% python3 -q
>>> import numpy as np
>>> np.set_printoptions(precision=4, suppress=True, linewidth=200)
>>> O, _ = np.linalg.qr(np.array([[-0.4, 0.3, 0.4], [0.8, -0.7, -0.8], [-1.1, -1.7, 2.1]]))
>>> M = O[:, :2]
>>> M
array([[-0.2821,  0.3228],
       [ 0.5643, -0.7057],
       [-0.7759, -0.6307]])
>>> np.linalg.svd(M, compute_uv=False)
array([1., 1.])
>>> M @ M.T
array([[ 0.1838, -0.387 ,  0.0153],
       [-0.387 ,  0.8165,  0.0073],
       [ 0.0153,  0.0073,  0.9997]])
>>> P = M @ np.linalg.solve(M.T @ M, M.T)
>>> np.round(np.linalg.eigvalsh(P), 4) + 0
array([0., 1., 1.])
>>> P
array([[ 0.1838, -0.387 ,  0.0153],
       [-0.387 ,  0.8165,  0.0073],
       [ 0.0153,  0.0073,  0.9997]])
>>> np.diag(P)
array([0.1838, 0.8165, 0.9997])
>>> P @ M[:, 0]
array([-0.2821,  0.5643, -0.7759])
>>> np.round((np.eye(3) - P) @ M, 4) + 0
array([[0., 0.],
       [0., 0.],
       [0., 0.]])
>>> rng = np.random.default_rng(39722)
>>> out = M + rng.integers(-2, 3, (3, 1)) @ rng.integers(-2, 3, (1, 2))
>>> out
array([[-0.2821,  2.3228],
       [ 0.5643, -2.7057],
       [-0.7759,  1.3693]])
>>> out - M
array([[ 0.,  2.],
       [ 0., -2.],
       [ 0.,  2.]])
>>> np.abs(out - M).sum(axis=1)
array([2., 2., 2.])
>>> np.linalg.matrix_rank(out - M, tol=1e-8)
np.int64(1)
>>> np.linalg.svd(out - M, compute_uv=False)
array([3.4641, 0.    ])
>>> W0 = np.load("case12.npy")
>>> W0
array([[ 9.,  9.,  2.,  3.,  2.],
       [-7., -3.,  3.,  1.,  0.],
       [ 0.,  0., -5., -7.,  3.],
       [ 0.,  0., -8., -7., -6.],
       [ 0.,  0., -9.,  9., -2.]])
>>> out = np.array([[2, 0, 1], [3, 1, 1]])
>>> C = np.kron(out, W0)
>>> round(np.linalg.norm(C, 2), 4), round(float(np.linalg.norm(out, 2) * np.linalg.norm(W0, 2)), 4)
(np.float64(62.1611), 62.1611)
>>> C
array([[ 18.,  18.,   4.,   6.,   4.,   0.,   0.,   0.,   0.,   0.,   9.,   9.,   2.,   3.,   2.],
       [-14.,  -6.,   6.,   2.,   0.,  -0.,  -0.,   0.,   0.,   0.,  -7.,  -3.,   3.,   1.,   0.],
       [  0.,   0., -10., -14.,   6.,   0.,   0.,  -0.,  -0.,   0.,   0.,   0.,  -5.,  -7.,   3.],
       [  0.,   0., -16., -14., -12.,   0.,   0.,  -0.,  -0.,  -0.,   0.,   0.,  -8.,  -7.,  -6.],
       [  0.,   0., -18.,  18.,  -4.,   0.,   0.,  -0.,   0.,  -0.,   0.,   0.,  -9.,   9.,  -2.],
       [ 27.,  27.,   6.,   9.,   6.,   9.,   9.,   2.,   3.,   2.,   9.,   9.,   2.,   3.,   2.],
       [-21.,  -9.,   9.,   3.,   0.,  -7.,  -3.,   3.,   1.,   0.,  -7.,  -3.,   3.,   1.,   0.],
       [  0.,   0., -15., -21.,   9.,   0.,   0.,  -5.,  -7.,   3.,   0.,   0.,  -5.,  -7.,   3.],
       [  0.,   0., -24., -21., -18.,   0.,   0.,  -8.,  -7.,  -6.,   0.,   0.,  -8.,  -7.,  -6.],
       [  0.,   0., -27.,  27.,  -6.,   0.,   0.,  -9.,   9.,  -2.,   0.,   0.,  -9.,   9.,  -2.]])
>>> np.linalg.matrix_rank(C)
np.int64(10)
>>> G = C.T @ C
>>> (C @ C.T).shape
(10, 10)
>>> np.round(np.linalg.eigvalsh(G)[::-1], 4) + 0
array([3863.9974, 3072.7583, 2580.5618,  469.3136,   95.0739,   85.5425,   75.6054,   63.4949,   11.5475,    2.1048,    0.    ,    0.    ,    0.    ,    0.    ,    0.    ])
>>> np.trace(G), (C ** 2).sum()
(np.float64(10320.0), np.float64(10320.0))
>>> np.diag(G)
array([1690., 1170., 2379., 2457.,  689.,  130.,   90.,  183.,  189.,   53.,  260.,  180.,  366.,  378.,  106.])
>>> u = np.array([-6, 0, 3, -9, -2])
>>> out = W0 + np.outer(u, np.eye(5)[4])
>>> np.round(np.linalg.det(out) / np.linalg.det(W0), 4), round(1 + np.linalg.solve(W0, u)[4], 4)
(np.float64(2.3205), np.float64(2.3205))
>>> np.linalg.matrix_rank(out - W0)
np.int64(1)
>>> th = np.radians(72)
>>> Rm = np.eye(5)
>>> Rm[3, 3] = Rm[0, 0] = np.cos(th)
>>> Rm[3, 0], Rm[0, 3] = -np.sin(th), np.sin(th)
>>> Rm
array([[ 0.309 ,  0.    ,  0.    ,  0.9511,  0.    ],
       [ 0.    ,  1.    ,  0.    ,  0.    ,  0.    ],
       [ 0.    ,  0.    ,  1.    ,  0.    ,  0.    ],
       [-0.9511,  0.    ,  0.    ,  0.309 ,  0.    ],
       [ 0.    ,  0.    ,  0.    ,  0.    ,  1.    ]])
>>> out = W0 @ Rm.T
>>> np.round(np.linalg.det(Rm), 4), round(np.trace(Rm), 4)
(np.float64(1.0), np.float64(3.618))
>>> np.linalg.svd(W0, compute_uv=False), np.linalg.svd(out, compute_uv=False)
(array([15.7303, 14.0276, 12.8551,  5.4821,  2.3405]), array([15.7303, 14.0276, 12.8551,  5.4821,  2.3405]))
>>> np.allclose(np.linalg.norm(W0, axis=1), np.linalg.norm(out, axis=1))
True
>>> out
array([[ 5.6343,  9.    ,  2.    , -7.6325,  2.    ],
       [-1.2121, -3.    ,  3.    ,  6.9664,  0.    ],
       [-6.6574,  0.    , -5.    , -2.1631,  3.    ],
       [-6.6574,  0.    , -8.    , -2.1631, -6.    ],
       [ 8.5595,  0.    , -9.    ,  2.7812, -2.    ]])
>>> x = np.array([1, 1, 8, 4, 9])
>>> y = W0 @ x
>>> c, lr = np.zeros(5), 1 / np.linalg.norm(W0, 2) ** 2
>>> for i in range(40):
...     c -= lr * W0.T @ (W0 @ c - y)
...     if i % 10 == 0: print(i, round(np.linalg.norm(W0 @ c - y), 4))
... 
0 35.3216
10 7.4204
20 2.0699
30 0.6475
>>> round(np.linalg.cond(W0), 4)
np.float64(6.7209)
>>> c
array([0.9291, 1.093 , 8.0047, 3.9964, 8.9715])
>>> F = np.loadtxt("layer15.csv", delimiter=",")
>>> F
array([[ 4.,  1.,  1.,  0.,  3.],
       [-3.,  9.,  3., -3., -3.],
       [-1.,  3., -4., -3., -1.],
       [ 2., -1.,  1.,  3.,  0.],
       [ 2.,  0., -2., -2.,  0.]])
>>> P = np.triu(np.array([[1, 2, 2, 2, 2],
...     [3, 1, 1, 1, 3],
...     [2, 3, 1, 2, 2],
...     [3, 1, 2, 0, 3],
...     [1, 1, 2, 0, 1]]), 1) + np.eye(5)
>>> out = P @ F @ np.linalg.inv(P)
>>> np.poly(out)
array([    1.,   -12.,    -2.,   311.,  -329., -1020.])
>>> np.trace(out), np.trace(F)
(np.float64(12.0), np.float64(12.0))
>>> O = F.astype(float).copy()
>>> for j in range(5):
...     O[:, j] -= O[:, :j] @ (O[:, :j].T @ O[:, j])
...     O[:, j] /= np.linalg.norm(O[:, j])
... 
>>> np.round(O.T @ O, 4) + 0
array([[1., 0., 0., 0., 0.],
       [0., 1., 0., 0., 0.],
       [0., 0., 1., 0., 0.],
       [0., 0., 0., 1., 0.],
       [0., 0., 0., 0., 1.]])
>>> x = np.array([3, 1, 3, 3, 1])
>>> y = F @ x
>>> c, lr = np.zeros(5), 1 / np.linalg.norm(F, 2) ** 2
>>> for i in range(4):
...     c -= lr * F.T @ (F @ c - y)
...     if i % 1 == 0: print(i, round(np.linalg.norm(F @ c - y), 4))
... 
0 22.1069
1 16.1373
2 11.8822
3 8.8547
>>> c
array([1.8776, 0.0538, 2.6113, 1.8344, 1.0966])
>>> E = np.loadtxt("sample9.csv", delimiter=",")
>>> E
array([[0.2727, 0.3182, 0.4091],
       [0.5556, 0.1111, 0.3333],
       [0.3   , 0.4   , 0.3   ]])
>>> # a transition matrix
>>> E @ np.ones(3)
array([1., 1., 1.])
>>> E.sum(axis=1)
array([1., 1., 1.])
>>> np.linalg.matrix_power(E, 2)
array([[0.3739, 0.2858, 0.3403],
       [0.3132, 0.3225, 0.3643],
       [0.394 , 0.2599, 0.346 ]])
>>> np.sort(np.abs(np.linalg.eigvals(E)))[::-1]
array([1.    , 0.1697, 0.1697])
>>> np.linalg.matrix_power(E, 100)
array([[0.3635, 0.2873, 0.3492],
       [0.3635, 0.2873, 0.3492],
       [0.3635, 0.2873, 0.3492]])
>>> p = np.eye(3)[0]
>>> for _ in range(7):
...     p = p @ E
...     print(p.round(4))
... 
[0.2727 0.3182 0.4091]
[0.3739 0.2858 0.3403]
[0.3628 0.2869 0.3503]
[0.3634 0.2874 0.3491]
[0.3636 0.2872 0.3492]
[0.3635 0.2873 0.3492]
[0.3635 0.2873 0.3492]
